$ python3 -q
>>> import numpy as np
>>> from numpy import linalg as LA
>>> np.set_printoptions(suppress=True, linewidth=160)
>>> m1 = np.load("w.npy")
>>> m1
array([[0, 0, 0, 1, 0, 0],
       [0, 0, 0, 0, 0, 1],
       [0, 1, 0, 0, 0, 0],
       [0, 0, 1, 0, 0, 0],
       [1, 0, 0, 0, 0, 0],
       [0, 0, 0, 0, 1, 0]])
>>> Y = np.array([[1, 1, -1],
...     [2, -1, 3],
...     [-1, -2, 2],
...     [2, 3, 0],
...     [3, -3, 3],
...     [-3, 2, 1]])
>>> LA.matrix_rank(np.vstack([m1, Y.T]))
np.int64(6)
>>> Y.T @ m1.T
array([[ 2, -3,  2, -1,  1,  3],
       [ 3,  2, -1, -2,  1, -3],
       [ 0,  1,  3,  2, -1,  3]])
>>> np.einsum("ik,kj->ij", m1, Y)
array([[ 2,  3,  0],
       [-3,  2,  1],
       [ 2, -1,  3],
       [-1, -2,  2],
       [ 1,  1, -1],
       [ 3, -3,  3]])
>>> np.einsum("ik,kj->ji", m1, Y)
array([[ 2, -3,  2, -1,  1,  3],
       [ 3,  2, -1, -2,  1, -3],
       [ 0,  1,  3,  2, -1,  3]])
>>> m1 @ Y
array([[ 2,  3,  0],
       [-3,  2,  1],
       [ 2, -1,  3],
       [-1, -2,  2],
       [ 1,  1, -1],
       [ 3, -3,  3]])
>>> f = np.array([-3, 5, -2, -1, 4, 0])
>>> Y = m1 + np.outer(f, np.eye(6)[3])
>>> LA.matrix_rank(Y - m1)
np.int64(1)
>>> Y
array([[ 0.,  0.,  0., -2.,  0.,  0.],
       [ 0.,  0.,  0.,  5.,  0.,  1.],
       [ 0.,  1.,  0., -2.,  0.,  0.],
       [ 0.,  0.,  1., -1.,  0.,  0.],
       [ 1.,  0.,  0.,  4.,  0.,  0.],
       [ 0.,  0.,  0.,  0.,  1.,  0.]])
>>> m1.T @ m1
array([[1, 0, 0, 0, 0, 0],
       [0, 1, 0, 0, 0, 0],
       [0, 0, 1, 0, 0, 0],
       [0, 0, 0, 1, 0, 0],
       [0, 0, 0, 0, 1, 0],
       [0, 0, 0, 0, 0, 1]])
>>> m1[:, 0] @ m1[:, 5]
np.int64(0)
>>> t = np.radians(60)
>>> r_ = np.eye(6)
>>> r_[0, 0] = r_[2, 2] = np.cos(t)
>>> r_[0, 2], r_[2, 0] = -np.sin(t), np.sin(t)
>>> r_.round(1)
array([[ 0.5,  0. , -0.9,  0. ,  0. ,  0. ],
       [ 0. ,  1. ,  0. ,  0. ,  0. ,  0. ],
       [ 0.9,  0. ,  0.5,  0. ,  0. ,  0. ],
       [ 0. ,  0. ,  0. ,  1. ,  0. ,  0. ],
       [ 0. ,  0. ,  0. ,  0. ,  1. ,  0. ],
       [ 0. ,  0. ,  0. ,  0. ,  0. ,  1. ]])
>>> Y = m1 @ r_.T
>>> np.allclose(LA.norm(m1, axis=1), LA.norm(Y, axis=1))
True
>>> np.round(np.abs(Y - m1).max(axis=0), 1)
array([0.9, 0. , 0.9, 0. , 0. , 0. ])
>>> np.round(LA.svd(m1, compute_uv=False), 1), np.round(LA.svd(Y, compute_uv=False), 1)
(array([1., 1., 1., 1., 1., 1.]), array([1., 1., 1., 1., 1., 1.]))
>>> K = np.loadtxt("block9.csv", delimiter=",")
>>> K
array([[-3.7, -2. ,  1.1, -1.9],
       [-2.7, -1.4,  0.4, -1.3],
       [ 2.4,  1. , -0.5,  1.1],
       [ 1.4,  1.9,  0.5,  0.8],
       [-2.5,  2.8, -1.9, -1.3],
       [-1.9, -0.3,  0.6, -0.9],
       [ 1. , -0.2, -0.7,  0.4],
       [-0.4,  0.7,  0.9, -0.3],
       [-0.4,  0.1,  0.3, -0.2],
       [ 3.9, -0.7, -0.6,  2. ],
       [-4.7,  1. , -0.7, -2.4],
       [-0.8,  1.1,  1. , -0.4],
       [ 2.3,  1.8, -1.1,  1.1],
       [-0.2, -1. , -0.3, -0.1],
       [ 1.2,  1.2, -1.4,  0.6],
       [ 0.7, -0.8, -0.4,  0.3],
       [-2.8,  1.6,  1.2, -1.4],
       [ 0.1,  0.4,  0.1,  0. ],
       [ 1.4,  1.1,  1.1,  0.7],
       [ 0.9,  1. , -0.3,  0.5],
       [ 0.8, -1.5, -1.9,  0.4],
       [-0.8, -0.5, -0.4, -0.3],
       [-0.4,  0.2, -0.3, -0.3],
       [ 2.1,  1.1, -0.2,  1. ]])
>>> T = np.stack([K, 2 * K, K[::-1]])
>>> LA.matrix_rank(T.reshape(3, -1))
np.int64(2)
>>> LA.matrix_rank(T)
array([4, 4, 4])
>>> (T @ K.T).shape
(3, 24, 24)
>>> f, r1 = K[22], K[2]
>>> np.round(f @ r1, 1)
np.float64(-0.9)
>>> p = (f @ r1) / (f @ f) * f
>>> np.round(np.outer(f, r1), 1)
array([[-1. , -0.4,  0.2, -0.4],
       [ 0.5,  0.2, -0.1,  0.2],
       [-0.7, -0.3,  0.2, -0.3],
       [-0.7, -0.3,  0.2, -0.3]])
>>> p.round(1)
array([ 1. , -0.5,  0.7,  0.7])
>>> U, sigma, Vh = LA.svd(K)
>>> sigma.round(1)
array([11.4,  6.1,  4.2,  0.3])
>>> Y = U[:, :3] @ np.diag(sigma[:3]) @ Vh[:3]
>>> LA.matrix_rank(K, rtol=0.05)
np.int64(3)
>>> LA.matrix_rank(Y)
np.int64(3)
>>> Y.round(1) + 0
array([[-3.7, -2. ,  1.1, -1.8],
       [-2.7, -1.4,  0.4, -1.3],
       [ 2.4,  1. , -0.5,  1.2],
       [ 1.4,  1.9,  0.5,  0.7],
       [-2.5,  2.8, -1.9, -1.3],
       [-1.9, -0.3,  0.6, -0.9],
       [ 1. , -0.2, -0.7,  0.5],
       [-0.4,  0.7,  0.9, -0.2],
       [-0.4,  0.1,  0.3, -0.2],
       [ 3.9, -0.7, -0.6,  2. ],
       [-4.7,  1. , -0.7, -2.4],
       [-0.8,  1.1,  1. , -0.4],
       [ 2.3,  1.8, -1.1,  1.1],
       [-0.2, -1. , -0.3, -0.1],
       [ 1.2,  1.2, -1.4,  0.6],
       [ 0.7, -0.8, -0.4,  0.3],
       [-2.8,  1.6,  1.2, -1.4],
       [ 0.1,  0.4,  0.1,  0. ],
       [ 1.4,  1.1,  1.1,  0.7],
       [ 0.9,  1. , -0.3,  0.5],
       [ 0.8, -1.5, -1.9,  0.4],
       [-0.8, -0.5, -0.4, -0.4],
       [-0.4,  0.2, -0.3, -0.2],
       [ 2.1,  1.1, -0.2,  1. ]])
>>> np.round(LA.norm(K - Y, 2), 1), round(float(sigma[3]), 1)
(np.float64(0.3), 0.3)
>>> data = np.load("x.npy")
>>> data
array([[0, 0, 0, 2, 0],
       [0, 0, 0, 0, 2],
       [2, 0, 0, 0, 0],
       [0, 2, 0, 0, 0],
       [0, 0, 2, 0, 0]])
>>> Y = m1 / np.sqrt((m1 ** 2).mean(axis=1, keepdims=True))
>>> np.round(LA.norm(Y, axis=1), 1)
array([2.4, 2.4, 2.4, 2.4, 2.4, 2.4])
>>> LA.matrix_rank(m1 - m1.mean(axis=1, keepdims=True))
np.int64(5)
>>> LA.matrix_rank(Y) == LA.matrix_rank(m1)
np.True_
>>> proj = np.triu(np.array([[3, 1, -3, -1, 0],
...     [0, 2, -2, 2, 0],
...     [-2, 0, 3, -2, -1],
...     [1, -1, -2, -2, 1],
...     [1, 0, 1, 1, -3]]), 1) + np.eye(5)
>>> Y = proj @ data @ LA.inv(proj)
>>> np.trace(Y), np.trace(data)
(np.float64(0.0), np.int64(0))
>>> LA.matrix_rank(Y)
np.int64(5)
>>> np.round(np.poly(Y), 1) + 0
array([  1.,   0.,   0.,   0.,   0., -32.])
>>> round(LA.det(Y), 1)
np.float64(32.0)
>>> proj @ data - data @ proj
array([[-6., -2.,  0.,  0.,  0.],
       [-4.,  4.,  0.,  0.,  0.],
       [ 0., -6.,  4.,  2.,  0.],
       [ 0.,  0.,  6., -4.,  0.],
       [ 0.,  0.,  0.,  4.,  2.]])
>>> def softmax(z):
...     e = np.exp(z - z.max(axis=-1, keepdims=True))
...     return e / e.sum(axis=-1, keepdims=True)
... 
>>> np.round(softmax(data).sum(axis=1), 1)
array([1., 1., 1., 1., 1.])
>>> np.round(softmax(data[3] + 4), 1)
array([0.1, 0.6, 0.1, 0.1, 0.1])
>>> np.round(softmax(10 * data[3]), 1) + 0
array([0., 1., 0., 0., 0.])
>>> att = data @ data.T / np.sqrt(5)
>>> np.round(softmax(att)[3] @ data, 1)
array([0.2, 1.2, 0.2, 0.2, 0.2])
>>> np.round(softmax(att), 1)
array([[0.6, 0.1, 0.1, 0.1, 0.1],
       [0.1, 0.6, 0.1, 0.1, 0.1],
       [0.1, 0.1, 0.6, 0.1, 0.1],
       [0.1, 0.1, 0.1, 0.6, 0.1],
       [0.1, 0.1, 0.1, 0.1, 0.6]])
>>> softmax(att).round(6).argmax(axis=1)
array([0, 1, 2, 3, 4])
